$ python3 -q
>>> import numpy as np
>>> np.set_printoptions(precision=3, suppress=True, linewidth=140)
>>> M = np.loadtxt("mat.csv", delimiter=",")
>>> M
array([[ -0.048,  -2.732,  -7.669,   0.225],
       [ -1.165,  -4.599,  -8.178,  -4.37 ],
       [  5.189,   7.357,  -0.198,   0.968],
       [  3.418,   4.632,  -2.438,   3.213],
       [  6.087,  10.808,   2.774,   1.837],
       [  3.971,   7.043,  -0.109,   2.634],
       [  6.006,  10.362,   2.654,   0.115],
       [  5.26 ,  11.48 ,   3.758,   3.052],
       [  1.245,  -5.719, -11.139,  -2.343],
       [  2.291,   1.634,  -4.68 ,   1.687],
       [  0.7  ,  -1.782,  -6.445,  -3.505],
       [  4.161,   1.733,  -4.662,  -4.055],
       [  1.038,  -0.657,  -4.899,  -6.644],
       [  4.01 ,   3.765,  -3.003,  -0.758],
       [  8.499,   8.128,  -0.688,  -2.665],
       [  1.028,   0.595,  -3.704,  -5.862],
       [  1.529,  -1.426,  -6.709,  -2.632],
       [ -3.235, -10.019, -12.967,  -2.854],
       [  6.6  ,   7.   ,  -1.009,  -1.283],
       [  3.193,   2.508,  -3.851,  -0.776],
       [  3.318,   1.13 ,  -4.429,  -6.183]])
>>> cen = M - M.mean(axis=0)
>>> V = np.linalg.svd(cen)[2][:3]
>>> out = cen - cen @ V.T @ V
>>> np.linalg.norm(out, axis=1).round(6).argmax()
np.int64(15)
>>> (cen @ V.T).std(axis=0)
array([7.647, 2.49 , 1.236])
>>> np.linalg.svd(M, compute_uv=False)
array([35.156, 25.92 , 10.824,  3.173])
>>> np.linalg.matrix_rank(M)
np.int64(4)
>>> M.mean(axis=0)
array([ 3.005,  2.44 , -3.695, -1.438])
>>> P = M @ np.linalg.solve(M.T @ M, M.T)
>>> round(float(np.trace(P)), 3)
4.0
>>> np.linalg.matrix_rank(np.eye(21) - P)
np.int64(17)
>>> cent = M[[6, 15]].astype(float)
>>> for _ in range(5):
...     idx = np.linalg.norm(M[:, None] - cent, axis=-1).argmin(axis=1)
...     cent = np.array([M[idx == j].mean(axis=0) for j in range(2)])
... 
>>> idx
array([1, 1, 0, 0, 0, 0, 0, 0, 1, 1, 1, 1, 1, 0, 0, 1, 1, 1, 0, 1, 1])
>>> cent
array([[ 5.449,  7.842,  0.193,  0.79 ],
       [ 1.171, -1.611, -6.611, -3.109]])
>>> np.bincount(idx)
array([ 9, 12])
>>> np.abs(cent[1] - cent[0]).argmax()
np.int64(1)
>>> K = np.load("run19.npy")
>>> K
array([[ 1.   ,  0.   ,  0.   ,  0.   ,  0.   ,  0.   ,  0.   ,  0.   ,  0.   ,  0.   ,  0.   ,  0.   ,  0.   ],
       [ 0.   ,  1.   ,  0.   ,  0.   ,  0.   ,  0.   ,  0.   ,  0.   ,  0.   ,  0.   ,  0.   ,  0.   ,  0.   ],
       [ 0.   ,  0.   ,  1.   ,  0.   ,  0.   ,  0.   ,  0.   ,  0.   ,  0.   ,  0.   ,  0.   ,  0.   ,  0.   ],
       [ 0.   ,  0.   ,  0.   ,  1.   ,  0.   ,  0.   ,  0.   ,  0.   ,  0.   ,  0.   ,  0.   ,  0.   ,  0.   ],
       [ 0.   ,  0.   ,  0.   ,  0.   ,  1.   ,  0.   ,  0.   ,  0.   ,  0.   ,  0.   ,  0.   ,  0.   ,  0.   ],
       [ 0.   ,  0.   ,  0.   ,  0.   ,  0.   ,  1.   ,  0.   ,  0.   ,  0.   ,  0.   ,  0.   ,  0.   ,  0.   ],
       [ 0.   ,  0.   ,  0.   ,  0.   ,  0.   ,  0.   ,  1.   ,  0.   ,  0.   ,  0.   ,  0.   ,  0.   ,  0.   ],
       [ 0.   ,  0.   ,  0.   ,  0.   ,  0.   ,  0.   ,  0.   ,  1.   ,  0.   ,  0.   ,  0.   ,  0.   ,  0.   ],
       [ 0.   ,  0.   ,  0.   ,  0.   ,  0.   ,  0.   ,  0.   ,  0.   ,  1.   ,  0.   ,  0.   ,  0.   ,  0.   ],
       [ 0.   ,  0.   ,  0.   ,  0.   ,  0.   ,  0.   ,  0.   ,  0.   ,  0.   ,  0.809,  0.   ,  0.588,  0.   ],
       [ 0.   ,  0.   ,  0.   ,  0.   ,  0.   ,  0.   ,  0.   ,  0.   ,  0.   ,  0.   ,  1.   ,  0.   ,  0.   ],
       [ 0.   ,  0.   ,  0.   ,  0.   ,  0.   ,  0.   ,  0.   ,  0.   ,  0.   , -0.588,  0.   ,  0.809,  0.   ],
       [ 0.   ,  0.   ,  0.   ,  0.   ,  0.   ,  0.   ,  0.   ,  0.   ,  0.   ,  0.   ,  0.   ,  0.   ,  1.   ]])
>>> # keeps lengths
>>> r0 = np.array([2, 0, 0, 0, 0, 0, 1, 1, 2, 0, 2, 0, 0])
>>> out = K + np.outer(r0, np.eye(13)[6])
>>> np.round(np.linalg.det(out) / np.linalg.det(K), 3), np.round(1 + np.linalg.solve(K, r0)[6], 3)
(np.float64(2.0), np.float64(2.0))
